$ python3 -q
>>> import numpy as np
>>> from numpy import linalg as LA
>>> np.set_printoptions(precision=3, suppress=True, linewidth=200)
>>> rnd = lambda a: np.round(a, 3) + 0
>>> M = np.array([[3.0, -1.0, 0.0, 0.0],
...     [-1.0, 3.0, -1.0, 0.0],
...     [0.0, -1.0, 0.0, -1.0],
...     [0.0, 0.0, -1.0, 1.0]])
>>> print(M)
[[ 3. -1.  0.  0.]
 [-1.  3. -1.  0.]
 [ 0. -1.  0. -1.]
 [ 0.  0. -1.  1.]]
>>> A2 = LA.inv(M)
>>> print(rnd(LA.cond(M)))
5.002
>>> print(rnd(LA.inv(A2)))
[[ 3. -1.  0.  0.]
 [-1.  3. -1.  0.]
 [ 0. -1.  0. -1.]
 [ 0.  0. -1.  1.]]
>>> print(rnd(LA.det(M) * LA.det(A2)))
1.0
>>> print(rnd(LA.slogdet(M)[0]))
-1.0
>>> w, vecs = LA.eig(M)
>>> print(rnd(w))
[ 4.139 -0.828  2.28   1.409]
>>> w, vecs = LA.eigh(M)
>>> print(rnd(LA.svd(M, compute_uv=False)))
[4.139 2.28  1.409 0.828]
>>> print(rnd(w))
[-0.828  1.409  2.28   4.139]
>>> print(rnd(LA.eigvalsh(M + -3 * np.eye(4))))
[-3.828 -1.591 -0.72   1.139]
>>> print(rnd(vecs.T @ M @ vecs))
[[-0.828  0.     0.     0.   ]
 [ 0.     1.409  0.     0.   ]
 [ 0.     0.     2.28   0.   ]
 [ 0.     0.     0.     4.139]]
>>> print((w > 1e-8).sum(), (w < -1e-8).sum())
3 1
>>> print(rnd(LA.eigvalsh(M @ M)))
[ 0.685  1.984  5.196 17.135]
>>> print(np.unique(w.round(6) + 0, return_counts=True)[1])
[1 1 1 1]
>>> print(rnd(vecs @ np.diag(w) @ vecs.T))
[[ 3. -1.  0.  0.]
 [-1.  3. -1.  0.]
 [ 0. -1.  0. -1.]
 [ 0.  0. -1.  1.]]
>>> print(rnd(np.abs(vecs[:, -1])))
[0.646 0.736 0.193 0.061]
>>> arr = np.load("w.npy")
>>> print(arr)
[[ 0.009  3.738 -3.751]
 [ 0.093  1.399 -1.384]
 [-0.103 -2.098  2.212]
 [ 0.014 -3.753  3.699]
 [ 0.024  0.812 -0.928]
 [ 0.034  1.876 -1.948]
 [-0.013  0.363 -0.244]
 [ 0.025  5.05  -5.   ]
 [ 0.001 -3.572  3.619]
 [-0.078 -1.741  1.728]
 [-0.025 -2.781  2.865]
 [ 0.004  5.457 -5.522]
 [-0.003 -5.892  5.913]
 [ 0.025 -0.422  0.453]
 [ 0.055 -6.893  6.881]
 [-0.023  0.407 -0.385]
 [-0.012  2.549 -2.544]
 [ 0.098 -0.754  0.823]
 [ 0.005  3.935 -3.987]
 [-0.029  3.456 -3.368]
 [-0.035 -3.395  3.405]
 [ 0.033 -2.805  2.797]
 [ 0.037  1.859 -1.805]
 [ 0.041  2.135 -2.058]
 [-0.016 -3.967  3.936]
 [ 0.053  0.966 -1.008]]
>>> lab = arr[:, 0] > np.median(arr[:, 0])
>>> f = arr[lab].mean(axis=0) - arr[~lab].mean(axis=0)
>>> print(np.argsort(-np.abs(f).round(6), kind="stable"))
[2 1 0]
>>> print(((arr - arr.mean(axis=0)) @ f > 0).astype(int))
[1 1 0 0 1 1 1 1 0 0 0 1 0 0 0 1 1 0 1 1 0 0 1 1 0 1]
>>> vec = np.array([9, 2, 1])
>>> y = arr @ vec
>>> print(rnd(LA.solve(arr.T @ arr, arr.T @ y)))
[9. 2. 1.]
>>> rng = np.random.default_rng(1164)
>>> y = y + 0.3 * rng.normal(size=26)
>>> print(rnd(y))
[ 3.422  2.987 -3.382 -3.798  1.234  1.672  0.245  5.075 -3.746 -1.996 -2.695  5.804 -5.548 -0.442 -6.526  0.066  2.915  0.469  4.293  3.553 -3.496 -2.845  1.872  1.912 -4.264  0.98 ]
>>> coef, *_ = LA.lstsq(arr, y)
>>> print(rnd(coef))
[ 8.399  0.781 -0.222]
>>> cen = arr - arr.mean(axis=0)
>>> vecs = LA.svd(cen)[2][:1]
>>> A2 = cen - cen @ vecs.T @ vecs
>>> print(rnd((cen @ vecs.T).std(axis=0)))
[4.628]
>>> print(rnd(LA.norm(A2) / LA.norm(cen)))
0.013
>>> print(rnd(A2.std(axis=0)))
[0.044 0.029 0.029]
>>> print(LA.norm(A2, axis=1).round(6).argmax())
2
>>> A2 = arr / np.sqrt((arr ** 2).mean(axis=1, keepdims=True))
>>> print(LA.matrix_rank(A2) == LA.matrix_rank(arr))
True
>>> print(rnd(LA.norm(A2, axis=1)))
[1.732 1.732 1.732 1.732 1.732 1.732 1.732 1.732 1.732 1.732 1.732 1.732 1.732 1.732 1.732 1.732 1.732 1.732 1.732 1.732 1.732 1.732 1.732 1.732 1.732 1.732]
>>> print(LA.matrix_rank(arr - arr.mean(axis=1, keepdims=True)))
2
>>> print(rnd(A2[1]))
[ 0.082  1.23  -1.217]
>>> mat = np.loadtxt("layer7.csv", delimiter=",")
>>> print(rnd(mat))
[[0.497 0.497 0.055]
 [0.497 0.497 0.055]
 [0.055 0.055 0.006]]
>>> # rows 0 and 1 are equal
>>> print(np.einsum("ij,ji->", mat, mat))
1.0
>>> print(rnd(LA.det(mat[::-1])))
0.0
>>> print(rnd(LA.det(mat.T)))
0.0
